>>> import numpy as np
>>> from numpy import linalg as LA
>>> np.set_printoptions(precision=1, suppress=True, linewidth=140)
>>> rd = lambda a: np.round(a, 1) + 0
>>> M = np.loadtxt("mat.csv", delimiter=",")
>>> print(M)
[[-3.7  1.1  3.2 -0.2]
 [-4.1 -2.6  0.7  0.9]
 [ 1.7  1.5 -4.4  0.3]
 [-1.5  1.1  1.2  4.5]
 [ 1.2 -4.7  0.4 -1.2]
 [-3.2  3.5 -0.8 -1.3]
 [ 0.9 -2.4 -1.2 -4.1]
 [-1.3 -2.5 -2.1 -3.6]
 [ 3.4 -1.5 -2.4 -2.5]
 [ 3.   4.   0.  -0.2]
 [-1.5 -4.4 -0.3 -1.7]
 [ 3.2 -0.7  3.6  1.2]
 [-3.6 -1.  -3.4 -0.2]
 [ 1.3  1.8  4.4  1. ]
 [-0.7 -4.3 -2.4  0.5]
 [-1.2 -3.7  2.7  1.6]
 [ 2.5  1.   3.5 -2.4]
 [-3.4 -3.  -1.8 -1.1]
 [-0.3 -0.1 -4.7  1.8]
 [-4.1 -2.4 -0.8 -1.3]
 [-1.2  0.9 -4.8 -0.4]
 [ 1.3 -3.8  0.3  2.9]
 [-3.2  3.8  0.2  0.9]
 [ 1.3  2.9  1.5 -3.6]]
>>> other = np.c_[M[:, :1] @ np.array([[4]]), np.array([0, 1, 2, -1, -1, 2, -2, -1, 1, 0, -1, -2, -1, -1, -2, 1, -1, 2, -2, -2, 0, 2, 1, -1])]
>>> print(other)
[[-14.8   0. ]
 [-16.4   1. ]
 [  6.8   2. ]
 [ -6.   -1. ]
 [  4.8  -1. ]
 [-12.8   2. ]
 [  3.6  -2. ]
 [ -5.2  -1. ]
 [ 13.6   1. ]
 [ 12.    0. ]
 [ -6.   -1. ]
 [ 12.8  -2. ]
 [-14.4  -1. ]
 [  5.2  -1. ]
 [ -2.8  -2. ]
 [ -4.8   1. ]
 [ 10.   -1. ]
 [-13.6   2. ]
 [ -1.2  -2. ]
 [-16.4  -2. ]
 [ -4.8   0. ]
 [  5.2   2. ]
 [-12.8   1. ]
 [  5.2  -1. ]]
>>> print(rd(LA.lstsq(M, other[:, 0])[0]))
[4. 0. 0. 0.]
>>> A = np.load("test12.npy")
>>> print(A)
[[ 0.6  9.3  8.9  5.1  0.6  9. ]
 [ 0.5  9.8  7.9  4.9  0.6 10.2]
 [-1.  10.2  7.8  5.7  1.3  8.9]
 [-3.1  9.5  8.3  5.8  1.  12.4]
 [-0.4  9.5  9.8  5.  -1.6  9.7]
 [ 0.7  9.6  9.5  5.4  0.2 10.1]
 [ 0.1  9.3 10.8  5.3 -0.1  8.3]
 [ 0.   9.4 10.5  6.3  1.  11.4]
 [ 0.4 10.   9.8  5.9 -0.8 10.2]
 [-0.8 10.  10.3  5.   0.7  9.3]
 [ 1.2  8.  11.3  3.7  0.  10.7]
 [-0.5  9.5 10.3  4.1  0.   9.1]
 [ 1.1 10.2 10.4  7.1  0.9 11.1]
 [-0.7  8.9 10.7  4.8  0.1  8.7]
 [ 1.3  9.2 12.2  5.  -0.4 10.4]
 [-0.3 10.5  9.7  3.6 -0.1 11.1]
 [ 0.7 10.2 10.8  4.3 -1.1 10.3]
 [-0.7 10.9  8.3  5.2 -1.2  9.7]
 [-0.6  9.9  9.7  3.7  0.1 10.4]
 [ 0.9  9.9 10.4  6.9 -0.7 10. ]
 [-0.8  9.8  9.5  5.9  0.3 10.9]
 [-1.   9.6 12.7  5.8  1.8 11.6]
 [ 0.8  9.6  9.4  4.8  0.7  9.8]
 [ 0.3  9.2  9.6  5.1 -2.   9.9]
 [ 1.4  9.7 10.1  4.7 -0.6 11. ]
 [-0.8  9.6  7.7  5.6  0.   9.7]]
>>> def softmax(z):
...     e = np.exp(z - z.max(axis=-1, keepdims=True))
...     return e / e.sum(axis=-1, keepdims=True)
... 
>>> print(rd(softmax(10 * A[3])))
[0. 0. 0. 0. 0. 1.]
>>> print(rd(softmax(A[3])))
[0.  0.1 0.  0.  0.  0.9]
>>> att = A @ A.T / np.sqrt(6)
>>> print(rd(softmax(att)[3] @ A))
[-1.   9.6 12.7  5.8  1.8 11.6]
>>> print(softmax(att).round(6).argmax(axis=1))
[21 21 21 21 21 21 21 21 21 21 21 21 21 21 21 21 21 21 21 21 21 21 21 21 21 21]
>>> O, R = LA.qr(A)
>>> print(rd(abs(R[0, 0])), rd(LA.norm(A[:, 0])))
5.0 5.0
>>> print(O.shape, R.shape)
(26, 6) (6, 6)
>>> print(rd(O.T @ O))
[[1. 0. 0. 0. 0. 0.]
 [0. 1. 0. 0. 0. 0.]
 [0. 0. 1. 0. 0. 0.]
 [0. 0. 0. 1. 0. 0.]
 [0. 0. 0. 0. 1. 0.]
 [0. 0. 0. 0. 0. 1.]]
>>> print(np.allclose(R.T @ R, A.T @ A))
True
>>> print(rd(np.abs(np.diag(R))))
[ 5.  49.3  7.2  4.4  4.1  4.7]
>>> W0 = np.load("x.npy")
>>> print(rd(W0))
[[ 0.5 -0.1  0.1  0.4 -0.3  0.2  0.4  0.5]
 [-0.1  1.   0.   0.   0.   0.   0.   0.1]
 [ 0.1  0.   1.   0.   0.   0.   0.  -0.1]
 [ 0.4  0.   0.   0.7  0.2 -0.1 -0.3 -0.4]
 [-0.3  0.   0.   0.2  0.8  0.1  0.2  0.3]
 [ 0.2  0.   0.  -0.1  0.1  0.9 -0.1 -0.2]
 [ 0.4  0.   0.  -0.3  0.2 -0.1  0.7 -0.4]
 [ 0.5  0.1 -0.1 -0.4  0.3 -0.2 -0.4  0.5]]
>>> print(rd(LA.norm(A[6], 1)), rd(LA.norm(A[6], np.inf)))
33.9 10.8
>>> print(rd(LA.norm(A) ** 2 / LA.norm(A, 2) ** 2))
1.0
>>> print(rd(LA.norm(A, axis=0)))
[ 5.  49.4 50.7 26.8  4.5 52. ]
>>> idx = A[:, 2] > np.median(A[:, 2])
>>> f = A[idx].mean(axis=0) - A[~idx].mean(axis=0)
>>> print(rd(f))
[ 0.6 -0.3  1.9  0.1  0.2  0. ]
>>> print(np.argsort(-np.abs(f).round(6), kind="stable"))
[2 0 1 4 3 5]
>>> print(idx.astype(int))
[0 0 0 0 0 0 1 1 0 1 1 1 1 1 1 0 1 0 0 1 0 1 0 0 1 0]
>>> print(((A - A.mean(axis=0)) @ f > 0).astype(int))
[0 0 0 0 0 0 1 1 0 1 1 1 1 1 1 0 1 0 0 1 0 1 0 0 1 0]
>>> X = np.loadtxt("dump.csv", delimiter=",")
>>> print(X)
[[ 3.  0.  0.  0.]
 [ 0.  2.  0.  0.]
 [ 0.  0. -2.  0.]
 [ 0.  0.  0.  0.]]
>>> print(np.flatnonzero(LA.matrix_power((X != 0) + (X.T != 0) + np.eye(4), 4)[1]))
[1]
>>> print(rd(LA.det(X)))
0.0
>>> print(rd(np.sort(LA.eigvals(X).real)))
[-2.  0.  2.  3.]
>>> print(np.allclose(X, X.T))
True
>>> print(rd(np.sort(np.abs(LA.eigvals(X)))))
[0. 2. 2. 3.]
>>> print(rd(LA.det(X)))
0.0
>>> print((X - X.T) / 2)
[[0. 0. 0. 0.]
 [0. 0. 0. 0.]
 [0. 0. 0. 0.]
 [0. 0. 0. 0.]]
>>> print((X + X.T) / 2)
[[ 3.  0.  0.  0.]
 [ 0.  2.  0.  0.]
 [ 0.  0. -2.  0.]
 [ 0.  0.  0.  0.]]
>>> print(X @ X)
[[9. 0. 0. 0.]
 [0. 4. 0. 0.]
 [0. 0. 4. 0.]
 [0. 0. 0. 0.]]
>>> print(np.allclose(X @ X.T, X.T @ X))
True
>>> assert X == X.T
Traceback (most recent call last):
  File "<python-input-46>", line 1, in <module>
    assert X == X.T
           ^^^^^^^^
ValueError: The truth value of an array with more than one element is ambiguous. Use a.any() or a.all()
>>> vals, V = LA.eigh(X)
>>> print(np.abs(V[:, -1]))
[1. 0. 0. 0.]
>>> print(vals)
[-2.  0.  2.  3.]
>>> print(V @ np.diag(vals) @ V.T)
[[ 3.  0.  0.  0.]
 [ 0.  2.  0.  0.]
 [ 0.  0. -2.  0.]
 [ 0.  0.  0.  0.]]
>>> print(rd(LA.eigvalsh(X + 4 * np.eye(4))))
[2. 4. 6. 7.]
